$ python -q
>>> import numpy as np
>>> from numpy import linalg as LA
>>> np.set_printoptions(precision=2, suppress=True, linewidth=100, floatmode="fixed")
>>> rnd = lambda a: np.round(a, 2) + 0
>>> arr = np.load("sample11.npy")
>>> print(arr)
[[ 0.77  1.00  0.96]
 [ 0.24  0.26 -0.09]
 [-0.31 -0.80 -0.64]
 [ 0.34  0.78  0.56]
 [ 0.88  0.99  0.57]
 [-0.43 -0.68 -0.19]
 [ 0.82  0.97  0.49]
 [-0.48 -0.74 -0.24]
 [-0.68 -0.98 -0.88]
 [ 0.58  0.82  0.22]
 [ 0.14 -0.03 -0.26]
 [ 0.11 -0.22 -0.41]
 [-0.39 -0.41  0.19]
 [-0.70 -0.97 -0.72]
 [ 0.33  0.31 -0.20]
 [-0.24 -0.24  0.13]
 [ 0.31  0.80  0.64]
 [ 0.49  0.58 -0.13]
 [-0.42 -0.54  0.06]
 [ 0.38  0.42 -0.15]
 [ 0.52  0.69  0.00]
 [ 0.23  0.49  0.24]
 [ 0.39  0.83  0.59]
 [-0.47 -0.90 -0.70]]
>>> x0 = np.array([2, 6, 7])
>>> y = arr @ x0
>>> b, lr = np.zeros(3), 1 / LA.norm(arr, 2) ** 2
>>> for i in range(4):
...     b -= lr * arr.T @ (arr @ b - y)
...     if i % 1 == 0: print(i, round(LA.norm(arr @ b - y), 2))
... 
0 4.9
1 4.47
2 4.08
3 3.73
>>> print(rnd(b))
[3.69 6.17 4.76]
>>> A2 = arr / np.sqrt((arr ** 2).mean(axis=1, keepdims=True))
>>> print(rnd(A2[11]))
[ 0.40 -0.80 -1.49]
>>> Z = arr[[5, 22]].astype(float)
>>> for _ in range(6):
...     idx = LA.norm(arr[:, None] - Z, axis=-1).argmin(axis=1)
...     Z = np.array([arr[idx == j].mean(axis=0) for j in range(2)])
... 
>>> print(idx)
[1 1 0 1 1 0 1 0 0 1 0 0 0 0 1 0 1 1 0 1 1 1 1 0]
>>> print(rnd(Z[1] - Z[0]))
[0.83 1.28 0.62]
>>> print(np.abs(Z[1] - Z[0]).argmax())
1
>>> print(np.bincount(idx))
[11 13]
>>> A2 = np.c_[arr[:, :1] @ np.array([[-2]]), np.array([2, 2, 0, -2, 1, -2, 1, 1, -2, -2, 1, 0, 2, 2, 0, 1, -1, 1, -2, -2, 2, -1, -2, 1])]
>>> print(A2)
[[-1.54  2.00]
 [-0.48  2.00]
 [ 0.62  0.00]
 [-0.68 -2.00]
 [-1.76  1.00]
 [ 0.86 -2.00]
 [-1.64  1.00]
 [ 0.96  1.00]
 [ 1.36 -2.00]
 [-1.16 -2.00]
 [-0.28  1.00]
 [-0.22  0.00]
 [ 0.78  2.00]
 [ 1.40  2.00]
 [-0.66  0.00]
 [ 0.48  1.00]
 [-0.62 -1.00]
 [-0.98  1.00]
 [ 0.84 -2.00]
 [-0.76 -2.00]
 [-1.04  2.00]
 [-0.46 -1.00]
 [-0.78 -2.00]
 [ 0.94  1.00]]
>>> print(rnd(LA.norm(LA.qr(arr)[0].T @ A2, axis=0) ** 2 / ((A2 ** 2).sum(axis=0) + 1e-12)))
[1.00 0.15]
>>> print(rnd(LA.lstsq(arr, A2[:, 0])[0]))
[-2.00  0.00  0.00]
>>> M = np.loadtxt("layer9.csv", delimiter=",")
>>> print(M)
[[0.00 0.00 0.00 0.00]
 [2.00 2.00 1.00 1.00]
 [2.00 7.00 7.00 3.00]
 [1.00 2.00 1.00 1.00]
 [3.00 4.00 4.00 3.00]
 [0.00 0.00 0.00 0.00]
 [2.00 2.00 1.00 1.00]
 [0.00 0.00 0.00 0.00]
 [1.00 2.00 1.00 1.00]
 [3.00 7.00 5.00 2.00]
 [2.00 2.00 1.00 1.00]
 [1.00 2.00 1.00 1.00]
 [0.00 0.00 0.00 0.00]
 [2.00 2.00 1.00 1.00]
 [4.00 6.00 5.00 4.00]
 [0.00 0.00 0.00 0.00]
 [1.00 2.00 1.00 1.00]
 [3.00 4.00 2.00 2.00]
 [4.00 9.00 8.00 4.00]
 [0.00 0.00 0.00 0.00]
 [3.00 4.00 2.00 2.00]
 [0.00 0.00 0.00 0.00]
 [0.00 0.00 0.00 0.00]
 [1.00 5.00 6.00 2.00]
 [2.00 2.00 1.00 1.00]
 [2.00 2.00 1.00 1.00]
 [0.00 3.00 3.00 0.00]
 [0.00 3.00 3.00 0.00]]
>>> x0 = np.array([0, -2, -1, 3])
>>> y = M @ x0
>>> print(rnd(LA.pinv(M) @ M))
[[1.00 0.00 0.00 0.00]
 [0.00 1.00 0.00 0.00]
 [0.00 0.00 1.00 0.00]
 [0.00 0.00 0.00 1.00]]
>>> try:
...     LA.solve(M, y)
... except LA.LinAlgError as e:
...     print(e)
... 
Last 2 dimensions of the array must be square
>>> print(rnd(LA.solve(M.T @ M, M.T @ y)))
[ 0.00 -2.00 -1.00  3.00]
>>> rng = np.random.default_rng(732378)
>>> y = y + 0.05 * rng.normal(size=28)
>>> print(rnd(y))
[ -0.06  -2.06 -12.05  -2.05  -2.98  -0.02  -1.99   0.00  -1.94 -13.02  -1.97  -2.03  -0.03  -1.96
  -5.01   0.13  -2.02  -4.07 -13.93  -0.11  -4.04   0.02  -0.03 -10.05  -2.02  -1.98  -9.01  -9.09]
>>> b, *_ = LA.lstsq(M, y)
>>> print([round(float(LA.norm(LA.solve(M.T @ M + lam * np.eye(4), M.T @ y))), 2) for lam in (0, 1, 10, 100)])
[3.75, 3.17, 1.86, 0.98]
>>> print(b.round())
[ 0.00 -2.00 -1.00  3.00]
>>> print(rnd(LA.norm(y - M @ b)))
0.26
>>> print(rnd(M.T @ (y - M @ b)))
[0.00 0.00 0.00 0.00]
>>> C2 = np.cov(M, rowvar=False)
>>> print(np.argwhere(np.triu(np.abs(np.corrcoef(M.T)) > 0.8, 1)))
[[0 3]
 [1 2]
 [1 3]
 [2 3]]
>>> print(rnd(M.std(axis=0)))
[1.29 2.40 2.26 1.19]
>>> print(rnd(np.corrcoef(M.T)))
[[1.00 0.78 0.62 0.90]
 [0.78 1.00 0.95 0.89]
 [0.62 0.95 1.00 0.83]
 [0.90 0.89 0.83 1.00]]
>>> print(np.median(M, axis=0))
[1.00 2.00 1.00 1.00]
>>> print(rnd(np.corrcoef(M[:, 0], M[:, 2])[0, 1]))
0.62
>>> print(np.argsort(-M.std(axis=0).round(6), kind="stable"))
[1 2 0 3]
>>> print(rnd(np.polyfit(M[:, 0], M[:, 2], 1)))
[1.08 0.46]
>>> print(C2.shape)
(4, 4)
>>> Xc = (M - M.mean(axis=0)) / M.std(axis=0)
>>> print(np.argwhere(np.abs(Xc) > 2))
[[ 2  2]
 [14  0]
 [14  3]
 [18  0]
 [18  1]
 [18  2]
 [18  3]]
>>> b = LA.lstsq(np.delete(Xc, 0, axis=1), Xc[:, 0])[0]
>>> print(rnd(b))
[ 1.21 -1.23  0.84]
>>> print(np.abs(b).argmax())
1
